>>> import numpy as np
>>> np.set_printoptions(precision=1, suppress=True, linewidth=160, floatmode="fixed")
>>> A2 = np.array([[0, -3, -3, -2],
...     [3, 3, 0, 2],
...     [3, 0, -2, -1],
...     [3, 2, -3, 0],
...     [0, 1, 3, -3],
...     [-3, 2, 3, 1],
...     [1, 1, 0, -1]])
>>> W2 = np.array([[9, 1, 4, 3, 1], [9, 7, 6, 8, 2], [7, 3, 8, 1, 1], [6, 6, 1, 1, 2]])
>>> X = A2 @ W2
>>> print(X)
[[-60 -42 -44 -29 -13]
 [ 66  36  32  35  13]
 [  7  -9  -5   6  -1]
 [ 24   8   0  22   4]
 [ 12  -2  27   8  -1]
 [ 18  26  25  11   6]
 [ 12   2   9  10   1]]
>>> rk = np.linalg.matrix_rank(X)
>>> rk
np.int64(4)
>>> N = np.linalg.svd(X)[2][rk:].T
>>> np.round(X @ N, 1) + 0
array([[0.0],
       [0.0],
       [0.0],
       [0.0],
       [0.0],
       [0.0],
       [0.0]])
>>> N.shape
(5, 1)
>>> np.round(N @ N.T, 1) + 0
array([[ 0.0,  0.0,  0.0,  0.0, -0.1],
       [ 0.0,  0.0,  0.0,  0.0, -0.2],
       [ 0.0,  0.0,  0.0,  0.0,  0.1],
       [ 0.0,  0.0,  0.0,  0.0,  0.0],
       [-0.1, -0.2,  0.1,  0.0,  0.9]])
>>> [int(np.linalg.matrix_rank(np.delete(X, i, axis=0))) for i in range(7)]
[4, 4, 4, 4, 4, 4, 4]
>>> print(np.linalg.matrix_rank(X.T @ X), np.linalg.matrix_rank(X @ X.T))
4 4
>>> r0, v = X[6], X[1]
>>> r0 @ v
np.int64(1515)
>>> pr = (r0 @ v) / (r0 @ r0) * r0
>>> print(round(float(np.linalg.norm(r0 + v) ** 2 + np.linalg.norm(r0 - v) ** 2), 1))
16800.0
>>> t3 = np.stack([X, 4 * X, X[::-1]])
>>> np.linalg.matrix_rank(t3)
array([4, 4, 4])
>>> print(np.linalg.norm(t3, axis=(1, 2)))
[144.1 576.4 144.1]
>>> (t3 @ X.T).shape
(3, 7, 7)
>>> Uu, s, Vh = np.linalg.svd(X, full_matrices=False)
>>> print((s > 1e-8).sum())
4
>>> np.cumsum(s ** 2) / np.sum(s ** 2)
array([0.9, 1.0, 1.0, 1.0, 1.0])
>>> np.abs(Uu[:, 0]).round(6).argmax()
np.int64(0)
>>> np.allclose(Uu * s @ Vh, X)
True
>>> Uu, s, Vh = np.linalg.svd(X)
>>> np.argmax(s[:-1] / (s[1:] + 1e-6)) + 1
np.int64(4)
>>> A2 = Uu[:, :4] @ np.diag(s[:4]) @ Vh[:4]
>>> print(round(float(np.linalg.norm(X - A2, 2)), 1), round(float(s[4]), 1))
0.0 0.0
>>> round(np.abs(X - A2).max(), 1)
np.float64(0.0)
>>> data = np.loadtxt("w.csv", delimiter=",")
>>> data.round(1) + 0
array([[-0.2,  0.6, -0.1,  0.5,  0.0, -0.3, -0.3, -0.2, -0.4,  0.0],
       [-0.4, -0.2,  0.2, -0.1,  0.7, -0.3,  0.0,  0.2, -0.2,  0.3],
       [ 0.5, -0.3,  0.1,  0.3, -0.1, -0.2, -0.2,  0.6, -0.4, -0.3],
       [ 0.0, -0.3, -0.5, -0.2, -0.1, -0.6,  0.3, -0.4, -0.2, -0.1],
       [-0.4,  0.0,  0.5, -0.3, -0.4, -0.2, -0.2, -0.1, -0.2, -0.5],
       [ 0.3,  0.5,  0.0, -0.6, -0.2, -0.2,  0.0,  0.3, -0.2,  0.4],
       [ 0.3,  0.0,  0.0, -0.3,  0.4,  0.4, -0.2, -0.5, -0.5, -0.2],
       [ 0.3, -0.3,  0.4,  0.2, -0.2, -0.2, -0.2, -0.4,  0.1,  0.5],
       [-0.1,  0.0,  0.3,  0.2, -0.2,  0.2,  0.8, -0.1, -0.4,  0.1],
       [-0.4, -0.4, -0.4,  0.0, -0.3,  0.4, -0.3,  0.1, -0.3,  0.4]])
>>> rng = np.random.default_rng(530)
>>> A2 = X + rng.integers(-2, 3, (7, 4)) @ rng.integers(-2, 3, (4, 5))
>>> A2
array([[-67, -48, -43, -33, -17],
       [ 68,  32,  22,  35,   9],
       [ 11,   0,  -3,   4,   6],
       [ 21,   7,   1,  20,   4],
       [  9,  -5,  28,   2,  -5],
       [ 15,  28,  25,   9,  10],
       [ 15,   8,  14,  10,   5]])
>>> print(np.linalg.matrix_rank(A2 - X, tol=1e-8))
4
>>> A2 = np.array([[-5, -3, -4, 5, -2],
...     [-4, -4, -3, -3, 4],
...     [2, 3, 2, -2, -4],
...     [3, 1, 0, 4, -4],
...     [1, 1, 0, 0, -1]])
>>> J = np.triu(A2)
>>> J
array([[-5, -3, -4,  5, -2],
       [ 0, -4, -3, -3,  4],
       [ 0,  0,  2, -2, -4],
       [ 0,  0,  0,  4, -4],
       [ 0,  0,  0,  0, -1]])
>>> ev, evecs = np.linalg.eig(J)
>>> np.sort(np.linalg.eigvals(J @ J))
array([ 1.0,  4.0, 16.0, 16.0, 25.0])
>>> x0 = np.array([0, 1, 3, 1, 0, 2, 2, 1, 3, 1])
>>> print(np.abs(np.linalg.eigvals(data)))
[1.0 1.0 1.0 1.0 1.0 1.0 1.0 1.0 1.0 1.0]
>>> round(float(np.linalg.det(data)), 1)
-1.0
>>> x0 = np.array([1, 1, 0, -3, 3])
>>> rhs = J @ x0
>>> coef, lr = np.zeros(5), 1 / np.linalg.norm(J, 2) ** 2
>>> for i in range(150):
...     coef -= lr * J.T @ (J @ coef - rhs)
...     if i % 50 == 0: print(i, round(np.linalg.norm(J @ coef - rhs), 1))
... 
0 3.4
50 0.3
100 0.2
>>> coef
array([ 0.9,  0.7,  0.5, -2.8,  3.2])
>>> np.round(np.linalg.cond(J), 1)
np.float64(39.0)
>>> J.sum(axis=0)
array([-5, -7, -5,  4, -7])
>>> J.sum(axis=1)
array([-9, -6, -4,  0, -1])
>>> print(J.shape)
(5, 5)
>>> np.linalg.rank(J)
Traceback (most recent call last):
  File "<python-input-55>", line 1, in <module>
    np.linalg.rank(J)
    ^^^^^^^^^^^^^^
AttributeError: module 'numpy.linalg' has no attribute 'rank'
>>> print(np.linalg.svd(J, compute_uv=False))
[9.8 8.4 3.9 2.0 0.3]
>>> np.abs(J).max()
np.int64(5)
>>> arr = np.load("dump.npy")
>>> arr
array([[-5,  3,  2, -1, -5,  3,  3,  2,  3, -1, -2,  0],
       [ 0,  4,  0,  4,  2, -1, -4, -3, -4,  3,  0,  2],
       [ 0,  0,  0, -2, -4,  4,  2,  5, -3, -3, -4, -3],
       [ 0,  0,  0, -5, -4, -2,  3,  0,  0, -2,  4, -1],
       [ 0,  0,  0,  0,  2, -2,  3, -1,  0,  0, -3,  5],
       [ 0,  0,  0,  0,  0,  1,  3, -5,  1,  5,  4,  2],
       [ 0,  0,  0,  0,  0,  0, -1,  0, -4, -2, -3, -5],
       [ 0,  0,  0,  0,  0,  0,  0, -1,  5, -3,  2, -3],
       [ 0,  0,  0,  0,  0,  0,  0,  0,  3, -2,  2,  1],
       [ 0,  0,  0,  0,  0,  0,  0,  0,  0, -3, -4,  0],
       [ 0,  0,  0,  0,  0,  0,  0,  0,  0,  0, -2,  5],
       [ 0,  0,  0,  0,  0,  0,  0,  0,  0,  0,  0,  1]])
>>> A2 = arr / np.sqrt((arr ** 2).mean(axis=1, keepdims=True))
>>> A2[6]
array([ 0.0,  0.0,  0.0,  0.0,  0.0,  0.0, -0.5,  0.0, -1.9, -0.9, -1.4, -2.3])
>>> Uu, s, Vh = np.linalg.svd(arr)
>>> evecs = Vh[:(s > 1e-8).sum()]
>>> x0 = arr[3] + 2 * arr[4] + rng.integers(2) * np.eye(12)[6]
>>> x0
array([ 0.0,  0.0,  0.0, -5.0,  0.0, -6.0,  9.0, -2.0,  0.0, -2.0, -2.0,  9.0])
>>> np.linalg.matrix_rank(np.vstack([arr, x0]))
np.int64(11)
>>> np.allclose(evecs.T @ evecs @ x0, x0)
True
>>> print(round(float(np.linalg.norm(x0 - evecs.T @ evecs @ x0)), 1))
0.0
>>> A = np.loadtxt("x.csv", delimiter=",")
>>> A
array([[ 2.0,  0.0,  0.0,  2.0,  1.0, -5.0,  0.0, -5.0],
       [ 2.0,  2.0, -2.0,  4.0,  4.0, -1.0, -3.0, -2.0],
       [ 0.0,  0.0,  4.0,  1.0,  0.0,  2.0,  5.0,  5.0],
       [ 0.0,  0.0,  3.0,  4.0,  2.0,  4.0,  2.0,  2.0],
       [ 0.0,  0.0,  0.0,  2.0,  0.0,  1.0,  3.0,  3.0],
       [ 0.0,  0.0,  0.0,  2.0,  2.0,  1.0,  1.0,  5.0],
       [ 0.0,  0.0,  4.0,  0.0,  3.0,  0.0,  0.0,  3.0],
       [ 0.0,  0.0,  1.0,  2.0,  3.0,  0.0,  2.0,  1.0]])
>>> r0 = np.array([0, -2, 2])
>>> print(np.polyval(r0, A[0]))
[-2.0  2.0  2.0 -2.0  0.0 12.0  2.0 12.0]
>>> np.cross(A[0, :3], A[2, :3])
array([ 0.0, -8.0,  0.0])
>>> print(np.convolve(A[0], r0))
[  0.0  -4.0   4.0   0.0  -4.0   2.0  12.0 -10.0  10.0 -10.0]
